% python3 -q
>>> import numpy as np
>>> import numpy.linalg as la
>>> np.set_printoptions(precision=3, suppress=True, linewidth=140)
>>> mat = np.loadtxt("sample10.csv", delimiter=",")
>>> print(mat)
[[ 0.  3.  0. -1.]
 [-3.  0.  0.  0.]
 [ 0.  0.  0.  2.]
 [ 1.  0. -2.  0.]]
>>> print(np.round(la.det(2 * mat), 3), round(la.det(mat), 3))
576.0 36.0
>>> print(la.eigvals(mat))
[0.+3.257j 0.-3.257j 0.+1.842j 0.-1.842j]
>>> print(round(la.eigvals(mat).sum().real, 3))
0.0
>>> print(np.allclose(mat, mat.T))
False
>>> print(mat @ mat)
[[-10.   0.   2.   0.]
 [  0.  -9.   0.   3.]
 [  2.   0.  -4.   0.]
 [  0.   3.   0.  -5.]]
>>> print(np.round(np.abs(la.eigvals(mat)).max(), 3))
3.257
>>> print(np.allclose(mat @ mat.T, mat.T @ mat))
True
>>> print(np.sort(np.abs(la.eigvals(mat))))
[1.842 1.842 3.257 3.257]
>>> print(round(la.det(mat), 3))
36.0
>>> C2 = mat.T @ mat
>>> print(la.matrix_rank(C2))
4
>>> print(C2)
[[10.  0. -2.  0.]
 [ 0.  9.  0. -3.]
 [-2.  0.  4.  0.]
 [ 0. -3.  0.  5.]]
>>> print((mat @ mat.T).shape)
(4, 4)
>>> print(np.trace(C2), (mat ** 2).sum())
28.0 28.0
>>> print(la.eigvalsh(C2)[::-1])
[10.606 10.606  3.394  3.394]
>>> print(round(float(la.norm(mat[2], 1)), 3), np.round(la.norm(mat[2], np.inf), 3))
2.0 2.0
>>> print(np.round(la.norm(mat, "nuc"), 3))
10.198
>>> O, V = la.qr(mat[:, :1])[0], la.qr(mat[:, 1:])[0]
>>> sv = la.svd(O.T @ V, compute_uv=False)
>>> print((sv > 0.9).sum())
0
>>> X = np.loadtxt("arr.csv", delimiter=",")
>>> print(X)
[[ 0.08  -0.38   0.446]
 [ 0.09  -0.422  0.493]
 [-0.01   0.05  -0.06 ]
 [ 0.05  -0.245  0.291]
 [-0.08   0.38  -0.446]
 [-0.139  0.604 -0.686]
 [-0.07   0.336 -0.397]
 [ 0.188 -0.74   0.814]
 [ 0.06  -0.291  0.345]
 [ 0.07  -0.336  0.397]
 [ 0.01  -0.05   0.06 ]
 [ 0.07  -0.336  0.397]
 [-0.06   0.291 -0.345]
 [ 0.149 -0.635  0.716]
 [-0.06   0.291 -0.345]
 [ 0.217 -0.8    0.867]
 [-0.07   0.336 -0.397]
 [-0.02   0.1   -0.119]
 [ 0.07  -0.336  0.397]
 [-0.04   0.197 -0.235]
 [-0.06   0.291 -0.345]
 [-0.01   0.05  -0.06 ]
 [-0.05   0.245 -0.291]
 [ 0.04  -0.197  0.235]
 [-0.06   0.291 -0.345]
 [ 0.02  -0.1    0.119]
 [-0.04   0.197 -0.235]
 [ 0.1   -0.462  0.537]
 [-0.06   0.291 -0.345]]
>>> # row 11 repeats row 9
>>> C2 = np.cov(X, rowvar=False)
>>> print(np.corrcoef(X.T))
[[ 1.    -0.995  0.991]
 [-0.995  1.    -0.999]
 [ 0.991 -0.999  1.   ]]
>>> print(np.median(X, axis=0))
[-0.01  0.05 -0.06]
>>> print(round(float(np.corrcoef(X[:, 2], X[:, 0])[0, 1]), 3))
0.991
>>> print(np.argwhere(np.triu(np.abs(np.corrcoef(X.T)) > 0.8, 1)))
[[0 1]
 [0 2]
 [1 2]]
>>> P = X @ la.solve(X.T @ X, X.T)
>>> print(P @ X[:, 2])
[ 0.446  0.493 -0.06   0.291 -0.446 -0.686 -0.397  0.814  0.345  0.397  0.06   0.397 -0.345  0.716 -0.345  0.867 -0.397 -0.119  0.397
 -0.235 -0.345 -0.06  -0.291  0.235 -0.345  0.119 -0.235  0.537 -0.345]
>>> print(np.diag(P))
[0.06  0.071 0.003 0.036 0.06  0.263 0.063 0.378 0.054 0.063 0.003 0.063 0.054 0.348 0.054 0.9   0.063 0.006 0.063 0.036 0.054 0.003 0.036
 0.036 0.054 0.006 0.036 0.083 0.054]
>>> Xc = X - X.mean(axis=0)
>>> U, sv, vt = la.svd(Xc, full_matrices=False)
>>> print(np.round((sv ** 2).sum() ** 2 / (sv ** 4).sum(), 3))
1.001
>>> print(np.round(sv ** 2 / (sv ** 2).sum(), 3) + 0)
[0.999 0.001 0.   ]
>>> print(vt[0] * np.sign(vt[0, np.abs(vt[0]).argmax()]))
[ 0.149 -0.65   0.745]
>>> print(np.abs(vt[-1]))
[0.665 0.623 0.411]
>>> print((np.sign(U[:, 0]) == np.sign(U[0, 0])).astype(int))
[1 1 0 1 0 0 0 1 1 1 1 1 0 1 0 1 0 0 1 0 0 0 0 1 0 1 0 1 0]
>>> print(sv)
[3.039 0.074 0.004]
>>> K = np.array([[3, 9, 0, 9, 3, 4],
...     [4, 3, 9, 0, 9, 3],
...     [3, 4, 3, 9, 0, 9],
...     [9, 3, 4, 3, 9, 0],
...     [0, 9, 3, 4, 3, 9],
...     [9, 0, 9, 3, 4, 3]])
>>> rng = np.random.default_rng(3331)
>>> M2 = K + rng.integers(-2, 3, (6, 4)) @ rng.integers(-2, 3, (4, 6))
>>> print(M2)
[[ 5  7  3  9  7  5]
 [ 4  3 12  0 17  6]
 [ 2  2 -3  6  4 10]
 [ 6  7  9  6 15  3]
 [-2 15  7  6  1 10]
 [13 -6  8  3 -2 -1]]
>>> print(la.matrix_rank(M2 - K, tol=1e-8))
4
>>> O, V = la.qr(M2[:, :4])[0], la.qr(M2[:, 4:])[0]
>>> sv = la.svd(O.T @ V, compute_uv=False)
>>> print(np.degrees(np.arccos(sv.clip(0, 1))))
[10.351 52.003]
>>> labels = X[:, 1] > np.median(X[:, 1])
>>> r0 = X[labels].mean(axis=0) - X[~labels].mean(axis=0)
>>> print(((X - X.mean(axis=0)) @ r0 > 0).astype(int))
[0 0 1 0 1 1 1 0 0 0 0 0 1 0 1 0 1 1 0 1 1 1 1 0 1 0 1 0 1]
>>> print(r0)
[-0.137  0.623 -0.723]
>>> print(np.argsort(-np.abs(r0).round(6), kind="stable"))
[2 1 0]
>>> C2 = K.T @ K
>>> print(la.eigvalsh(C2)[::-1])
[784. 256.  64.  64.   4.   4.]
>>> print(la.svd(K, compute_uv=False) ** 2)
[784. 256.  64.  64.   4.   4.]
>>> print(np.trace(C2), (K ** 2).sum())
1176 1176
>>> print(C2)
[[196  78 162 108 162  78]
 [ 78 196  78 162 108 162]
 [162  78 196  78 162 108]
 [108 162  78 196  78 162]
 [162 108 162  78 196  78]
 [ 78 162 108 162  78 196]]
>>> print(la.matrix_rank(C2))
6
>>> feats = np.loadtxt("case3.csv", delimiter=",")
>>> print(feats)
[[12. -9.  3.  3.  6.]
 [-9. 12. -3. -3. -6.]
 [ 3. -3.  4.  1.  2.]
 [ 3. -3.  1.  4.  2.]
 [ 6. -6.  2.  2.  7.]]
>>> x0 = np.array([1, 3, -2, -2, 2])
>>> y = feats @ x0
>>> print(y)
[-15.  27. -12. -12.  -6.]
>>> print(la.solve(feats, y + feats[:, 0]))
[ 2.  3. -2. -2.  2.]
>>> print(la.solve(feats, 5 * y))
[  5.  15. -10. -10.  10.]
>>> print(np.round(la.solve(feats, feats[:, 1]), 3) + 0)
[0. 1. 0. 0. 0.]
>>> print(np.round(la.solve(feats.T, feats[3]), 3) + 0)
[0. 0. 0. 1. 0.]
>>> def softmax(z):
...     e = np.exp(z - z.max(axis=-1, keepdims=True))
...     return e / e.sum(axis=-1, keepdims=True)
... 
>>> print(np.round(softmax(feats[4] + 3), 3) + 0)
[0.266 0.    0.005 0.005 0.724]
>>> print(softmax(feats).sum(axis=1))
[1. 1. 1. 1. 1.]
>>> S = feats @ feats.T / np.sqrt(5)
>>> print(np.round(softmax(S), 3) + 0)
[[1. 0. 0. 0. 0.]
 [0. 1. 0. 0. 0.]
 [1. 0. 0. 0. 0.]
 [1. 0. 0. 0. 0.]
 [1. 0. 0. 0. 0.]]
>>> x0 = np.array([-1, 3, -1, 3, -2])
>>> print((feats @ x0).argmax())
1
>>> print(np.einsum("ij,j->i", feats, x0))
[-45.  51. -17.  -5. -34.]
>>> print(np.sign((feats @ x0).round(6)))
[-1.  1. -1. -1. -1.]
>>> print(feats @ np.ones(5))
[15. -9.  7.  7. 11.]
>>> print((feats * x0).sum(axis=1))
[-45.  51. -17.  -5. -34.]
>>> print(feats @ x0)
[-45.  51. -17.  -5. -34.]
>>> M2 = feats + rng.integers(-2, 3, (5, 1)) @ rng.integers(-2, 3, (1, 5))
>>> print(M2)
[[ 10. -10.   2.   1.   6.]
 [ -9.  12.  -3.  -3.  -6.]
 [ -1.  -5.   2.  -3.   2.]
 [  7.  -1.   3.   8.   2.]
 [ 10.  -4.   4.   6.   7.]]
>>> print(np.round(la.svd(M2 - feats, compute_uv=False), 3) + 0)
[11.402  0.     0.     0.     0.   ]
>>> print(la.matrix_rank(M2 - feats, tol=1e-8))
1
>>> print(np.abs(M2 - feats).sum(axis=1))
[ 6.  0. 12. 12. 12.]
>>> print((M2 + M2.T) / 2)
[[10.  -9.5  0.5  4.   8. ]
 [-9.5 12.  -4.  -2.  -5. ]
 [ 0.5 -4.   2.   0.   3. ]
 [ 4.  -2.   0.   8.   4. ]
 [ 8.  -5.   3.   4.   7. ]]
>>> print(M2 @ M2)
[[ 255. -255.   81.   78.  168.]
 [-276.  276.  -93.  -96. -180.]
 [  32.  -65.   16.   -4.   36.]
 [ 152. -113.   55.   77.   84.]
 [ 244. -202.   86.  100.  153.]]
>>> print(round(float(la.det(M2)), 3))
2025.0
>>> m1 = np.load("w.npy")
>>> print(m1)
[[3. 1. 1. 1. 1.]
 [1. 3. 1. 1. 1.]
 [1. 1. 3. 1. 1.]
 [1. 1. 1. 3. 1.]
 [1. 1. 1. 1. 3.]]
>>> O = m1.astype(float).copy()
>>> for j in range(5):
...     O[:, j] -= O[:, :j] @ (O[:, :j].T @ O[:, j])
...     O[:, j] /= la.norm(O[:, j])
... 
>>> print(np.round(O.T @ m1, 3) + 0)
[[3.606 2.496 2.496 2.496 2.496]
 [0.    2.602 1.064 1.064 1.064]
 [0.    0.    2.374 0.689 0.689]
 [0.    0.    0.    2.272 0.511]
 [0.    0.    0.    0.    2.214]]
>>> print(np.round(O.T @ O, 3) + 0)
[[1. 0. 0. 0. 0.]
 [0. 1. 0. 0. 0.]
 [0. 0. 1. 0. 0.]
 [0. 0. 0. 1. 0.]
 [0. 0. 0. 0. 1.]]
>>> F = np.load("m.npy")
>>> print(F)
[[ 0.  0. -1.  0.]
 [ 0.  1.  0.  0.]
 [ 1.  0.  0.  0.]
 [ 0.  0.  0.  1.]]
>>> print(la.norm(F, axis=0))
[1. 1. 1. 1.]
>>> print(np.trace(F))
2.0
>>> print(np.round(la.det(F), 3))
1.0
>>> F.inv()
Traceback (most recent call last):
  File "<python-input-103>", line 1, in <module>
    F.inv()
    ^^^^^
AttributeError: 'numpy.ndarray' object has no attribute 'inv'
>>> print(np.allclose(F, F.T))
False
>>> x0 = np.array([2, -1, -1, 1])
>>> print(np.round(la.det(F), 3))
1.0
>>> print(la.inv(F))
[[ 0.  0.  1.  0.]
 [ 0.  1.  0.  0.]
 [-1. -0. -0. -0.]
 [ 0.  0.  0.  1.]]
>>> print(np.sort(np.abs(np.degrees(np.angle(la.eigvals(F))))))
[ 0.  0. 90. 90.]
>>> M2 = la.inv(F)
>>> print(la.inv(M2))
[[-0. -0. -1. -0.]
 [ 0.  1.  0.  0.]
 [ 1.  0.  0.  0.]
 [ 0.  0.  0.  1.]]
>>> print(la.det(F) * M2)
[[ 0.  0.  1.  0.]
 [ 0.  1.  0.  0.]
 [-1. -0. -0. -0.]
 [ 0.  0.  0.  1.]]
>>> print(round(float(la.slogdet(F)[0]), 3))
1.0
>>> print(M2)
[[ 0.  0.  1.  0.]
 [ 0.  1.  0.  0.]
 [-1. -0. -0. -0.]
 [ 0.  0.  0.  1.]]
>>> print(np.allclose(M2, F.T))
True
>>> J = np.loadtxt("block2.csv", delimiter=",")
>>> print(J)
[[0.111 0.111 0.222 0.    0.222 0.333]
 [0.273 0.182 0.273 0.    0.091 0.182]
 [0.143 0.214 0.143 0.214 0.214 0.071]
 [0.188 0.188 0.188 0.25  0.125 0.062]
 [0.231 0.231 0.231 0.077 0.231 0.   ]
 [0.231 0.    0.154 0.231 0.154 0.231]]
>>> # a transition matrix
>>> print(np.flatnonzero(la.matrix_power((F != 0) + (F.T != 0) + np.eye(4), 4)[1]))
[1]
>>> print(round(la.det(F), 3))
1.0
>>> print((la.matrix_power((F != 0) + (F.T != 0) + np.eye(4), 4) > 0).astype(int))
[[1 0 1 0]
 [0 1 0 0]
 [1 0 1 0]
 [0 0 0 1]]
>>> M2 = J / la.norm(J, axis=1, keepdims=True)
>>> C2 = M2 @ M2.T
>>> print(np.argwhere(np.triu(np.abs(C2) > 0.95, 1)))
[[2 3]]
>>> print(round(np.degrees(np.arccos(np.clip(C2[2, 4], -1, 1))), 3))
25.285
>>> print((np.abs(C2) > 0.9).astype(int))
[[1 0 0 0 0 0]
 [0 1 0 0 0 0]
 [0 0 1 1 1 0]
 [0 0 1 1 0 0]
 [0 0 1 0 1 0]
 [0 0 0 0 0 1]]
>>> M2 = X / la.norm(X, axis=1, keepdims=True)
>>> C2 = M2 @ M2.T
>>> print(C2[18])
[ 1.     1.    -1.     1.    -1.    -1.    -1.     0.999  1.     1.     1.     1.    -1.     1.    -1.     0.998 -1.    -1.     1.
 -1.    -1.    -1.    -1.     1.    -1.     1.    -1.     1.    -1.   ]
>>> print(round(float(np.degrees(np.arccos(np.clip(C2[18, 12], -1, 1)))), 3))
179.867
>>> A = np.array([[0, 1, 0, 0], [1, 0, 0, 0], [0, 0, 0, 1], [0, 0, 1, 0]])
>>> print(A.sum(axis=1))
[1 1 1 1]
>>> print(np.sort(np.abs(la.eigvals(A)))[::-1])
[1. 1. 1. 1.]
>>> print(la.matrix_power(A, 2))
[[1 0 0 0]
 [0 1 0 0]
 [0 0 1 0]
 [0 0 0 1]]
>>> pr = np.eye(4)[2]
>>> for _ in range(4):
...     pr = pr @ A
...     print(pr.round(3))
... 
[0. 0. 0. 1.]
[0. 0. 1. 0.]
[0. 0. 0. 1.]
[0. 0. 1. 0.]
